% python3 -q
>>> import numpy as np
>>> import numpy.linalg as la
>>> np.set_printoptions(precision=2, suppress=True, linewidth=120, sign=" ")
>>> A2 = np.array([[3]])
>>> W2 = np.array([[3, 1], [-1, -2]])
>>> W0 = np.block([[A2, np.zeros((1, 2))], [np.zeros((2, 1)), W2]])
>>> print(W0)
[[ 3.  0.  0.]
 [ 0.  3.  1.]
 [ 0. -1. -2.]]
>>> print(np.allclose(W0, W0.T))
False
>>> print(np.round(la.det(W0), 2))
-15.0
>>> rng = np.random.default_rng(607130)
>>> t = rng.uniform(0, 2 * np.pi, 11)
>>> O, _ = la.qr(np.array([[-0.4, -2.6], [0.8, -1.1], [1.3, 0.2], [-0.2, -0.4]]))
>>> m1 = 5 * np.c_[np.cos(t), np.sin(t)] @ O.T
>>> print(m1)
[[ 4.61  1.33 -1.16  0.8 ]
 [ 3.9   2.84  1.25  0.43]
 [ 0.71 -2.77 -4.07  0.55]
 [-3.06  1.31  3.64 -0.84]
 [ 4.43  0.56 -2.07  0.87]
 [ 2.39  3.33  2.86  0.04]
 [ 1.47  3.33  3.43 -0.16]
 [-4.53 -1.97  0.28 -0.69]
 [-4.57 -1.05  1.51 -0.83]
 [ 3.4   3.11  1.92  0.29]
 [ 0.77 -2.74 -4.07  0.56]]
>>> # null space of dimension 2
>>> W = np.array([[-2, -1, -1, 2, -1, 3],
...     [-2, 3, -2, 2, 0, -2],
...     [3, 0, -1, 3, -1, 3],
...     [-1, -2, -2, -3, -1, -2]])
>>> c = np.array([5, 4, -2, 3, 0, 4])
>>> act = np.maximum(m1 @ W + c, 0)
>>> print(la.matrix_rank(act))
6
>>> print((act > 0).astype(int))
[[ 0  1  0  1  0  1]
 [ 0  1  0  1  0  1]
 [ 0  0  1  0  1  0]
 [ 1  1  0  1  1  1]
 [ 0  0  0  1  0  1]
 [ 1  1  0  1  0  1]
 [ 1  1  0  1  0  1]
 [ 1  1  1  0  1  0]
 [ 1  1  1  0  1  0]
 [ 0  1  0  1  0  1]
 [ 0  0  1  0  1  0]]
>>> W2 = np.array([[2, 1], [1, -2], [-2, 1], [-2, 0], [-1, -3], [-2, 1]])
>>> print(W @ W2)
[[-12   5]
 [  3 -12]
 [ -3   8]
 [ 11   2]]
>>> print((act @ W2).round(6).argmax(axis=1))
[ 1  1  1  0  1  1  1  0  0  1  1]
>>> print(np.unique(m1.round(6), axis=0).shape)
(11, 4)
>>> print(np.abs(np.diag(la.qr(m1)[1])) > 1e-9)
[ True  True False False]
>>> print(np.allclose(m1[:-1].T @ la.lstsq(m1[:-1].T, m1[-1])[0], m1[-1]))
True
>>> print(la.lstsq(m1[:-1].T, m1[-1])[2])
2
>>> print(round(np.trace(la.pinv(m1) @ m1), 2))
2.0
>>> E = np.load("w.npy")
>>> print(E)
[[ 0.33  0.    0.17  0.17  0.33]
 [ 0.27  0.27  0.27  0.18  0.  ]
 [ 0.25  0.08  0.17  0.25  0.25]
 [ 0.12  0.25  0.12  0.38  0.12]
 [ 0.25  0.08  0.17  0.25  0.25]]
>>> # null space of dimension 1
>>> print(la.matrix_power(E, 100))
[[ 0.24  0.13  0.17  0.25  0.21]
 [ 0.24  0.13  0.17  0.25  0.21]
 [ 0.24  0.13  0.17  0.25  0.21]
 [ 0.24  0.13  0.17  0.25  0.21]
 [ 0.24  0.13  0.17  0.25  0.21]]
>>> print(la.matrix_power(E, 2))
[[ 0.26  0.08  0.16  0.24  0.26]
 [ 0.26  0.14  0.19  0.23  0.18]
 [ 0.24  0.12  0.17  0.25  0.22]
 [ 0.22  0.18  0.18  0.27  0.15]
 [ 0.24  0.12  0.17  0.25  0.22]]
>>> p = np.eye(5)[4]
>>> for _ in range(4):
...     p = p @ E
...     print(p.round(2))
... 
[ 0.25  0.08  0.17  0.25  0.25]
[ 0.24  0.12  0.17  0.25  0.22]
[ 0.24  0.13  0.17  0.25  0.21]
[ 0.24  0.13  0.17  0.25  0.21]
